>>> import numpy as np
>>> from numpy import linalg as LA
>>> np.set_printoptions(suppress=True, linewidth=100)
>>> data = np.load("data.npy")
>>> data
array([[1.  , 0.5 , 0.25, 0.12],
       [0.5 , 1.  , 0.5 , 0.25],
       [0.25, 0.5 , 1.  , 0.5 ],
       [0.12, 0.25, 0.5 , 1.  ]])
>>> w1 = np.array([[-1, -2, -1, -3, 0, 1],
...     [-1, 3, -2, -3, -3, 0],
...     [0, -3, 3, -3, 0, -3],
...     [-2, 3, -1, 3, 0, -3]])
>>> c = np.array([-6, 5, -2, 9, 3, -1])
>>> act = np.maximum(data @ w1 + c, 0)
>>> (act > 0).mean(axis=0)
array([0.  , 1.  , 0.  , 1.  , 0.75, 0.  ])
>>> LA.matrix_rank(act)
np.int64(3)
>>> act
array([[0.  , 4.11, 0.  , 4.11, 1.5 , 0.  ],
       [0.  , 6.25, 0.  , 3.75, 0.  , 0.  ],
       [0.  , 4.5 , 0.  , 5.25, 1.5 , 0.  ],
       [0.  , 7.01, 0.  , 9.39, 2.25, 0.  ]])
>>> Z = np.array([[2, 1, -2],
...     [-1, -2, 3],
...     [-2, 2, 1],
...     [3, -3, -3],
...     [3, 3, 1],
...     [-3, 3, 1]])
>>> (act @ Z).round(6).argmax(axis=1)
array([0, 2, 0, 0])
>>> ev, evecs = LA.eigh(data)
>>> print(np.round(evecs.T @ evecs, 2) + 0)
[[1. 0. 0. 0.]
 [0. 1. 0. 0.]
 [0. 0. 1. 0.]
 [0. 0. 0. 1.]]
>>> np.unique(ev.round(6) + 0, return_counts=True)[1]
array([1, 1, 1, 1])
>>> ev.round(2)
array([0.38, 0.54, 1.  , 2.08])
>>> np.abs(evecs[:, -1]).round(6).argmax()
np.int64(1)
>>> print(np.round(LA.svd(data, compute_uv=False), 2))
[2.08 1.   0.54 0.38]
>>> np.round(LA.eigvalsh(data @ data), 2)
array([0.14, 0.29, 1.01, 4.34])
>>> np.round(evecs.T @ data @ evecs, 2) + 0
array([[0.38, 0.  , 0.  , 0.  ],
       [0.  , 0.54, 0.  , 0.  ],
       [0.  , 0.  , 1.  , 0.  ],
       [0.  , 0.  , 0.  , 2.08]])
>>> round(float(LA.det(data[::-1])), 2)
0.42
>>> print(round(LA.eigvals(data).sum().real, 2))
4.0
>>> round(float(LA.det(2 * data)), 2), round(LA.det(data), 2)
(6.75, np.float64(0.42))
>>> np.round(LA.eigvals(data), 2)
array([2.08, 1.  , 0.54, 0.38])
>>> np.round(np.sort(np.abs(LA.eigvals(data))), 2)
array([0.38, 0.54, 1.  , 2.08])
>>> np.trace(data)
np.float64(4.0)
>>> round(np.abs(LA.eigvals(data)).max(), 2)
np.float64(2.08)
>>> (data - data.T) / 2
array([[0., 0., 0., 0.],
       [0., 0., 0., 0.],
       [0., 0., 0., 0.],
       [0., 0., 0., 0.]])
>>> np.round(data @ data, 2)
array([[1.33, 1.16, 0.81, 0.49],
       [1.16, 1.56, 1.25, 0.81],
       [0.81, 1.25, 1.56, 1.16],
       [0.49, 0.81, 1.16, 1.33]])
